In [1]: import numpy as np

In [2]: np.set_printoptions(precision=2, suppress=True, linewidth=100, sign=" ")

In [3]: J = np.load("block13.npy")

In [4]: J
Out[4]: 
array([[-2.05,  7.28,  1.03, -4.47,  4.67],
       [-1.23,  5.01, -4.99,  1.89,  6.71],
       [ 1.08, -4.51,  5.38, -2.47, -6.59],
       [ 0.69, -3.21,  6.14, -3.77, -6.11],
       [ 2.04, -7.35, -0.08,  3.67, -5.31],
       [-1.33,  5.35, -4.66,  1.44,  6.76],
       [-0.18, -0.15,  6.84, -5.89, -4.3 ],
       [ 1.1 , -3.26, -6.15,  6.96,  1.39],
       [ 0.82, -3.64,  5.93, -3.38, -6.29],
       [-2.05,  7.31,  0.79, -4.27,  4.84],
       [ 1.62, -5.27, -4.8 ,  6.76, -0.9 ],
       [ 1.7 , -6.5 ,  3.17,  0.43, -6.68]])

In [5]: Uu, sv, VT = np.linalg.svd(J)

In [6]: sv.round(2) + 0
Out[6]: array([ 27.58,  20.97,   0.  ,   0.  ,   0.  ])

In [7]: M2 = Uu[:, :2] @ np.diag(sv[:2]) @ VT[:2]

In [8]: np.linalg.matrix_rank(J, rtol=0.05)
Out[8]: np.int64(2)

In [9]: np.round(np.linalg.norm(J - M2) / np.linalg.norm(J), 2)
Out[9]: np.float64(0.0)

In [10]: round(float(np.abs(J - M2).max()), 2)
Out[10]: 0.0

In [11]: np.round(np.linalg.norm(J - M2, 2), 2), np.round(sv[2], 2)
Out[11]: (np.float64(0.0), np.float64(0.0))

In [12]: M2 = J / np.linalg.norm(J, axis=1, keepdims=True)

In [13]: G = M2 @ M2.T

In [14]: (np.abs(G) > 0.9).astype(int)
Out[14]: 
array([[ 1,  0,  0,  0,  1,  0,  0,  0,  0,  1,  0,  0],
       [ 0,  1,  1,  1,  0,  1,  0,  0,  1,  0,  0,  1],
       [ 0,  1,  1,  1,  0,  1,  0,  0,  1,  0,  0,  1],
       [ 0,  1,  1,  1,  0,  1,  1,  0,  1,  0,  0,  0],
       [ 1,  0,  0,  0,  1,  0,  0,  0,  0,  1,  0,  0],
       [ 0,  1,  1,  1,  0,  1,  0,  0,  1,  0,  0,  1],
       [ 0,  0,  0,  1,  0,  0,  1,  0,  0,  0,  0,  0],
       [ 0,  0,  0,  0,  0,  0,  0,  1,  0,  0,  1,  0],
       [ 0,  1,  1,  1,  0,  1,  0,  0,  1,  0,  0,  0],
       [ 1,  0,  0,  0,  1,  0,  0,  0,  0,  1,  0,  0],
       [ 0,  0,  0,  0,  0,  0,  0,  1,  0,  0,  1,  0],
       [ 0,  1,  1,  0,  0,  1,  0,  0,  0,  0,  0,  1]])

In [15]: G[1]
Out[15]: array([ 0.57,  1.  , -1.  , -0.96, -0.68,  1.  , -0.75,  0.35, -0.97,  0.6 ,  0.02, -0.94])

In [16]: np.round(np.degrees(np.arccos(np.clip(G[1, 11], -1, 1))), 2)
Out[16]: np.float64(160.82)

In [17]: arr = np.loadtxt("dump.csv", delimiter=",")

In [18]: arr
Out[18]: 
array([[  7.,   3.,  -2.,  -1.],
       [  0.,   7.,  -4.,  -2.],
       [  0.,   0.,   0.,   0.],
       [  0.,   7.,  -4.,  -2.],
       [ -2.,   0., -11., -15.],
       [  7.,   3.,  -2.,  -1.],
       [  0.,   0.,   0.,   0.],
       [  0.,   0.,   0.,   0.],
       [  0.,   6.,  -8.,  -6.],
       [  7.,   3.,  -2.,  -1.],
       [  0.,  13., -12.,  -8.],
       [ -2.,   1.,  -7., -11.],
       [ -2.,  -6.,  -3.,  -9.],
       [  7.,   3.,  -2.,  -1.],
       [  0.,   7.,  -4.,  -2.],
       [  0.,   7.,  -4.,  -2.],
       [  5.,   4.,  -9., -12.],
       [  0.,   0.,   0.,   0.],
       [  0.,   0.,   0.,   0.],
       [ -2.,  -6.,  -3.,  -9.],
       [  0.,   0.,   0.,   0.],
       [  5.,   3., -13., -16.],
       [  0.,   0.,   0.,   0.]])

In [19]: Ac = (arr - arr.mean(axis=0)) / arr.std(axis=0)

In [20]: Ac.std(axis=0)
Out[20]: array([ 1.,  1.,  1.,  1.])

In [21]: beta = np.linalg.lstsq(np.delete(Ac, 1, axis=1), Ac[:, 1])[0]

In [22]: np.abs(beta).argmax()
Out[22]: np.int64(1)

In [23]: z = J[:, 2] > np.median(J[:, 2])

In [24]: f = J[z].mean(axis=0) - J[~z].mean(axis=0)

In [25]: round(float((((J - J.mean(axis=0)) @ f > 0) == z).mean()), 2)
Out[25]: 0.83

In [26]: G = arr.T @ arr

In [27]: G
Out[27]: 
array([[ 262.,  141., -118.,  -80.],
       [ 141.,  535., -386., -207.],
       [-118., -386.,  726.,  796.],
       [ -80., -207.,  796., 1028.]])

In [28]: np.linalg.svd(arr, compute_uv=False) ** 2
Out[28]: array([ 1836.52,   504.84,   205.85,     3.79])

In [29]: np.diag(G)
Out[29]: array([  262.,   535.,   726.,  1028.])

In [30]: np.allclose(G, G.T)
Out[30]: True

In [31]: basis = np.sign(np.array([[1, 1, -3, -2], [0, -1, -3, -3], [-1, -3, -2, 3], [-1, -3, -3, 3]]))

In [32]: M2 = (np.tril(basis, -1) + np.eye(4)) @ (np.triu(basis, 1) + np.eye(4))

In [33]: evals = np.array([0, 3, 2, 1])

In [34]: A = np.rint(M2 * evals @ np.linalg.inv(M2)) + 0

In [35]: A
Out[35]: 
array([[  3.,   6.,   2.,   1.],
       [  3.,   6.,   2.,   1.],
       [ -6., -12.,  -3.,  -3.],
       [ -4., -10.,  -4.,   0.]])

In [36]: blk = np.stack([A, 2 * A, A[::-1]])

In [37]: np.linalg.det(blk)
Out[37]: array([ 0.,  0.,  0.])

In [38]: np.linalg.matrix_rank(blk.reshape(3, -1))
Out[38]: np.int64(2)

In [39]: np.einsum("bij,cij->bc", blk, blk)
Out[39]: 
array([[ 430.,  860., -358.],
       [ 860., 1720., -716.],
       [-358., -716.,  430.]])

In [40]: np.linalg.matrix_rank(blk)
Out[40]: array([ 3,  3,  3])

In [41]: (blk @ A.T).shape
Out[41]: (3, 4, 4)
